$ python3 -q
>>> import numpy as np
>>> np.set_printoptions(precision=2, suppress=True, linewidth=120, floatmode="fixed")
>>> def tidy(a):
...     return np.round(a, 2) + 0
... 
>>> X = np.load("m.npy")
>>> print(X)
[[ -4.30   0.25  19.53]
 [ -1.24  -9.89 -17.34]
 [ 10.76 -16.86  -0.15]
 [-11.16   7.70 -14.70]
 [ -5.06  15.47 -11.62]
 [-16.52 -10.59  -3.88]
 [ -2.28  19.60   3.25]
 [  8.16 -11.58 -14.11]
 [ 15.08  11.40  -6.53]
 [ 11.66   8.59 -13.80]
 [  0.99 -19.97   0.34]
 [  8.68  10.04  14.96]
 [ -3.21  -2.83 -19.54]
 [  1.00 -19.16   5.65]
 [ -1.04  16.30  11.54]
 [-12.11 -13.05   9.12]
 [  2.82   8.80 -17.74]]
>>> x0 = np.array([2, 1, 3])
>>> y = X @ x0
>>> beta, lr = np.zeros(3), 1 / np.linalg.norm(X, 2) ** 2
>>> for i in range(10):
...     beta -= lr * X.T @ (X @ beta - y)
...     if i % 2 == 0: print(i, round(np.linalg.norm(X @ beta - y), 2))
... 
0 45.93
2 15.18
4 5.29
6 1.84
8 0.64
>>> print(tidy(np.linalg.cond(X)))
1.56
>>> W0 = np.loadtxt("out10.csv", delimiter=",")
>>> print(W0)
[[0.00 1.00]
 [1.00 0.00]]
>>> # equal to its transpose
>>> evals, evecs = np.linalg.eig(W0)
>>> print(W0 @ evecs[:, 0] - evals[0] * evecs[:, 0])
[0.00 0.00]
>>> print(tidy(np.sort(np.linalg.eigvals(np.linalg.inv(W0)))))
[-1.00  1.00]
>>> print(tidy(np.sort(np.linalg.eigvals(W0.T))))
[-1.00  1.00]
>>> print(evals)
[ 1.00 -1.00]
>>> evals, evecs = np.linalg.eigh(W0)
>>> print(tidy(np.abs(evecs[:, -1])))
[0.71 0.71]
>>> print(np.unique(evals.round(6) + 0, return_counts=True)[1])
[1 1]
>>> print(tidy(np.linalg.eigvalsh(W0 + 5 * np.eye(2))))
[4.00 6.00]
>>> print(tidy(evecs.T @ evecs))
[[1.00 0.00]
 [0.00 1.00]]
>>> print(tidy(np.linalg.eigvalsh(W0 @ W0)))
[1.00 1.00]
>>> print((evals > 1e-8).sum(), (evals < -1e-8).sum())
1 1
>>> def softmax(z):
...     e = np.exp(z - z.max(axis=-1, keepdims=True))
...     return e / e.sum(axis=-1, keepdims=True)
... 
>>> print(tidy(softmax(W0[1])))
[0.73 0.27]
>>> print(tidy(softmax(W0[1] + -3)))
[0.73 0.27]
>>> print(softmax(W0).sum(axis=1))
[1.00 1.00]
>>> print(tidy(softmax(10 * W0[1])))
[1.00 0.00]
>>> att = W0 @ W0.T / np.sqrt(2)
>>> print(softmax(att).round(6).argmax(axis=1))
[0 1]
>>> out = np.linalg.inv(W0)
>>> print(tidy(np.linalg.inv(out)))
[[0.00 1.00]
 [1.00 0.00]]
>>> print(tidy(np.linalg.slogdet(W0)[0]))
-1.0
>>> print(tidy(np.linalg.det(W0) * np.linalg.det(out)))
1.0
>>> print(tidy(np.linalg.det(W0) * out))
[[ 0.00 -1.00]
 [-1.00  0.00]]
>>> rng = np.random.default_rng(500448)
>>> A = rng.normal(size=(26, 3))
>>> A = 3 * A / np.linalg.norm(A, axis=1, keepdims=True)
>>> print(tidy(A))
[[-2.76 -1.16 -0.12]
 [ 1.95 -1.47  1.74]
 [ 0.00 -1.02  2.82]
 [-1.97  1.03  2.01]
 [ 0.85 -1.63 -2.37]
 [ 2.54  1.59  0.00]
 [-1.88  1.98  1.25]
 [ 2.12  1.92 -0.90]
 [-2.86 -0.24  0.88]
 [-2.34  1.30  1.35]
 [ 0.58 -2.77 -1.00]
 [-0.92 -2.47  1.43]
 [ 1.78 -1.37 -1.99]
 [ 0.83  1.43  2.50]
 [ 1.19  1.19 -2.48]
 [ 0.80  1.37 -2.55]
 [-0.55  2.55  1.49]
 [-1.15  2.56  1.07]
 [ 2.70  0.78  1.06]
 [-1.94 -2.16 -0.77]
 [-0.55  2.17 -2.00]
 [ 0.79 -2.32  1.74]
 [ 1.74  2.42  0.35]
 [-2.87 -0.28 -0.82]
 [-1.12 -1.93 -2.00]
 [ 0.21 -2.73 -1.22]]
>>> u = np.array([-1, 1])
>>> print(tidy(np.correlate(A[21], A[20], "full")))
[-1.58  6.34 -8.93  5.04 -0.95]
>>> print(tidy(np.convolve(A[21], u)))
[-0.79  3.11 -4.05  1.74]
>>> print(tidy(np.polyval(u, A[21])))
[ 0.21  3.32 -0.74]
>>> t3 = np.stack([A, -2 * A, A[::-1]])
>>> print(tidy(np.einsum("bij,cij->bc", t3, t3)))
[[ 234.00 -468.00    2.21]
 [-468.00  936.00   -4.41]
 [   2.21   -4.41  234.00]]
>>> print(tidy(np.linalg.norm(t3, axis=(1, 2))))
[15.30 30.59 15.30]
>>> print((t3 @ A.T).shape)
(3, 26, 26)
>>> print(np.linalg.matrix_rank(t3))
[3 3 3]
>>> K = np.loadtxt("a.csv", delimiter=",")
>>> print(K)
[[ 0.00  0.00 -3.00 -1.00]
 [ 0.00  0.00 -1.00 -4.00]
 [ 0.00  0.00  0.00  0.00]
 [ 0.00  0.00  0.00  0.00]]
>>> # columns 0 and 1 are equal
>>> print([int(np.linalg.matrix_rank(np.linalg.matrix_power(K, p))) for p in range(1, 5)])
[2, 0, 0, 0]
>>> print(np.linalg.matrix_rank(K - K[0, 0] * np.eye(4)))
2
>>> print(np.prod(np.diag(K)), tidy(np.linalg.det(K)))
0.0 0.0
>>> t3 = np.stack([K, 4 * K, K[::-1]])
>>> print((t3 @ K.T).shape)
(3, 4, 4)
>>> print(np.linalg.matrix_rank(t3.reshape(3, -1)))
2
>>> print(tidy(np.linalg.norm(t3, axis=(1, 2))))
[ 5.20 20.78  5.20]
>>> print(t3.shape)
(3, 4, 4)
>>> print(tidy(np.linalg.det(t3)))
[0.00 0.00 0.00]
>>> print(t3.sum(axis=0))
[[  0.00   0.00 -15.00  -5.00]
 [  0.00   0.00  -5.00 -20.00]
 [  0.00   0.00  -1.00  -4.00]
 [  0.00   0.00  -3.00  -1.00]]
>>> print(np.linalg.cond(K) > 100)
True
>>> print(tidy(np.linalg.norm(K, 2) / np.linalg.norm(K)))
0.89
>>> print(np.linalg.matrix_rank(K, rtol=0.1))
2
>>> Uu, sig, Vh = np.linalg.svd(K)
>>> evecs = Vh[:(sig > 1e-8).sum()]
>>> x0 = K[3] + -2 * K[1] + rng.integers(2) * np.eye(4)[1]
>>> print(x0)
[0.00 0.00 2.00 8.00]
>>> print(np.allclose(evecs.T @ evecs @ x0, x0))
True
>>> print(tidy(evecs.T @ evecs))
[[0.00 0.00 0.00 0.00]
 [0.00 0.00 0.00 0.00]
 [0.00 0.00 1.00 0.00]
 [0.00 0.00 0.00 1.00]]
>>> print(tidy(np.diag(evecs.T @ evecs)))
[0.00 0.00 1.00 1.00]
>>> arr = np.loadtxt("test13.csv", delimiter=",")
>>> print(arr)
[[0.00 0.00 0.00]
 [0.00 0.00 0.00]
 [1.00 0.00 0.00]
 [2.00 0.00 0.00]
 [3.00 0.00 3.00]
 [0.00 0.00 0.00]
 [1.00 0.00 0.00]
 [1.00 0.00 0.00]
 [3.00 0.00 3.00]
 [0.00 0.00 0.00]
 [0.00 0.00 0.00]
 [4.00 0.00 6.00]
 [0.00 0.00 0.00]
 [3.00 0.00 3.00]
 [0.00 0.00 0.00]
 [2.00 0.00 0.00]
 [4.00 0.00 6.00]
 [2.00 0.00 0.00]
 [3.00 0.00 3.00]
 [0.00 0.00 0.00]
 [4.00 0.00 6.00]
 [2.00 0.00 0.00]
 [4.00 0.00 6.00]
 [1.00 0.00 0.00]
 [0.00 0.00 0.00]
 [0.00 0.00 0.00]
 [0.00 0.00 0.00]]
>>> print(np.linalg.lstsq(arr[:-1].T, arr[-1])[2])
2
>>> print(np.abs(np.diag(np.linalg.qr(arr)[1])) > 1e-9)
[ True False  True]
